>>> import numpy as np
>>> np.set_printoptions(precision=1, suppress=True, linewidth=100)
>>> def tidy(a):
...     return np.round(a, 1) + 0
... 
>>> W0 = np.loadtxt("layer16.csv", delimiter=",")
>>> W0
array([[ 12.2,  33. ,  23. ,   2. , -21.1,  26. , -17.8,   3. ],
       [-23.9,   3. ,  -3. ,  -6. ,  33. ,   6. ,  18. , -14.9],
       [ -1.9, -17.1, -11. ,   0. ,   5.2, -13.9,   6. ,   0.9],
       [ -3. ,   9. ,   5. ,  -1.1,   3. ,   8.1,   0.1,  -3.3],
       [ -1. ,  26. ,  15.9,  -0.9,  -2. ,  22. ,  -6. ,  -4. ],
       [-13.9,  19.1,   8.9,  -4.1,  17. ,  17.9,   5.9, -11. ],
       [ 16. ,  -2. ,   1.8,   4.1, -22. ,  -4.1, -11.9,  10.1],
       [ 17.9,  14.9,  13.1,   3.8, -26.9,  10. , -18. ,   9.1],
       [ -2.9,   9. ,   5. ,  -1. ,   2.9,   8. ,   0. ,  -2.9],
       [  2. ,  17.1,  11.1,   0.1,  -4.9,  13.9,  -5.9,  -1. ]])
>>> th = np.radians(60)
>>> R = np.eye(8)
>>> R[4, 4] = R[3, 3] = np.cos(th)
>>> R[4, 3], R[3, 4] = -np.sin(th), np.sin(th)
>>> tidy(R)
array([[ 1. ,  0. ,  0. ,  0. ,  0. ,  0. ,  0. ,  0. ],
       [ 0. ,  1. ,  0. ,  0. ,  0. ,  0. ,  0. ,  0. ],
       [ 0. ,  0. ,  1. ,  0. ,  0. ,  0. ,  0. ,  0. ],
       [ 0. ,  0. ,  0. ,  0.5,  0.9,  0. ,  0. ,  0. ],
       [ 0. ,  0. ,  0. , -0.9,  0.5,  0. ,  0. ,  0. ],
       [ 0. ,  0. ,  0. ,  0. ,  0. ,  1. ,  0. ,  0. ],
       [ 0. ,  0. ,  0. ,  0. ,  0. ,  0. ,  1. ,  0. ],
       [ 0. ,  0. ,  0. ,  0. ,  0. ,  0. ,  0. ,  1. ]])
>>> B = W0 @ R.T
>>> tidy(np.linalg.svd(W0, compute_uv=False)), tidy(np.linalg.svd(B, compute_uv=False))
(array([90.1, 70.9,  0.4,  0.4,  0.3,  0.2,  0.2,  0.2]), array([90.1, 70.9,  0.4,  0.4,  0.3,  0.2,  0.2,  0.2]))
>>> np.allclose(W0 @ W0.T, B @ B.T)
True
>>> tidy(np.linalg.det(R)), np.trace(R)
(np.float64(1.0), np.float64(7.0))
>>> tidy(np.abs(B - W0).max(axis=0))
array([ 0. ,  0. ,  0. , 31.6, 11.3,  0. ,  0. ,  0. ])
>>> B = np.array([[2, 1, 5],
...     [-5, -3, -1],
...     [0, 1, 1],
...     [3, 1, 5],
...     [-3, 3, -4],
...     [1, 2, 1],
...     [4, 0, 2],
...     [-4, 0, 1]])
>>> np.vstack([W0, B.T]).shape
(13, 8)
>>> tidy(np.einsum("ij,ij->i", W0, W0))
array([3217.9, 2296.2,  674.1,  201.7, 1470.6, 1419.3, 1024.5, 1958.9,  196.2,  672.7])
>>> np.linalg.matrix_rank(W0 @ B)
np.int64(3)
>>> np.linalg.matrix_rank(np.vstack([W0, B.T]))
np.int64(8)
>>> tidy(np.einsum("ij->j", W0))
array([  1.5, 112. ,  69.8,  -3.1, -15.8,  93.9, -29.6, -14. ])
